$ python -q
>>> import numpy as np
>>> np.set_printoptions(precision=2, suppress=True, linewidth=100)
>>> def rd(a):
...     return np.round(a, 2) + 0
... 
>>> f = np.array([3, 0])
>>> E = f[np.abs(np.subtract.outer(np.arange(2), np.arange(2)))]
>>> E
array([[3, 0],
       [0, 3]])
>>> evals, vecs = np.linalg.eig(E)
>>> rd(np.sort(np.linalg.eigvals(np.linalg.inv(E))))
array([0.33, 0.33])
>>> evals
array([3., 3.])
>>> rd(np.linalg.pinv(E))
array([[0.33, 0.  ],
       [0.  , 0.33]])
>>> E.T @ E
array([[9, 0],
       [0, 9]])
>>> m1 = np.loadtxt("m.csv", delimiter=",")
>>> rd(m1)
array([[ 0.7 ,  0.45, -0.1 ],
       [ 0.45,  0.33,  0.14],
       [-0.1 ,  0.14,  0.97]])
>>> r = np.linalg.matrix_rank(m1)
>>> r
np.int64(2)
>>> null = np.linalg.svd(m1)[2][r:].T
>>> rd(null @ null.T)
array([[ 0.3 , -0.45,  0.1 ],
       [-0.45,  0.67, -0.14],
       [ 0.1 , -0.14,  0.03]])
>>> np.linalg.matrix_rank(m1.T @ m1), np.linalg.matrix_rank(m1 @ m1.T)
(np.int64(2), np.int64(2))
>>> [int(np.linalg.matrix_rank(np.delete(m1, i, axis=0))) for i in range(3)]
[2, 2, 2]
>>> hat = np.triu(np.array([[1, -2, 0], [0, 1, 1], [2, 2, -2]]), 1) + np.eye(3)
>>> other = hat @ m1 @ np.linalg.inv(hat)
>>> rd(np.trace(other)), rd(np.trace(m1))
(np.float64(2.0), np.float64(2.0))
>>> np.linalg.matrix_rank(other)
np.int64(2)
>>> x0 = np.array([4, 5, 2])
>>> rd(m1 @ m1 @ x0)
array([4.86, 3.71, 2.27])
>>> evals, vecs = np.linalg.eigh(m1)
>>> x0 = np.array([3, 2, 2])
>>> rd(vecs * np.maximum(evals, 0) @ vecs.T)
array([[ 0.7 ,  0.45, -0.1 ],
       [ 0.45,  0.33,  0.14],
       [-0.1 ,  0.14,  0.97]])
>>> rd(np.abs(m1).sum(axis=1).max()), rd(np.abs(evals).max())
(np.float64(1.25), np.float64(1.0))
>>> rd(vecs * np.abs(evals) @ vecs.T)
array([[ 0.7 ,  0.45, -0.1 ],
       [ 0.45,  0.33,  0.14],
       [-0.1 ,  0.14,  0.97]])
>>> rng = np.random.default_rng(61)
>>> idx = rng.permutation(3)
>>> idx
array([0, 2, 1])
>>> other = m1[idx][:, idx]
>>> rd(np.trace(other))
np.float64(2.0)
>>> rd(other)
array([[ 0.7 , -0.1 ,  0.45],
       [-0.1 ,  0.97,  0.14],
       [ 0.45,  0.14,  0.33]])
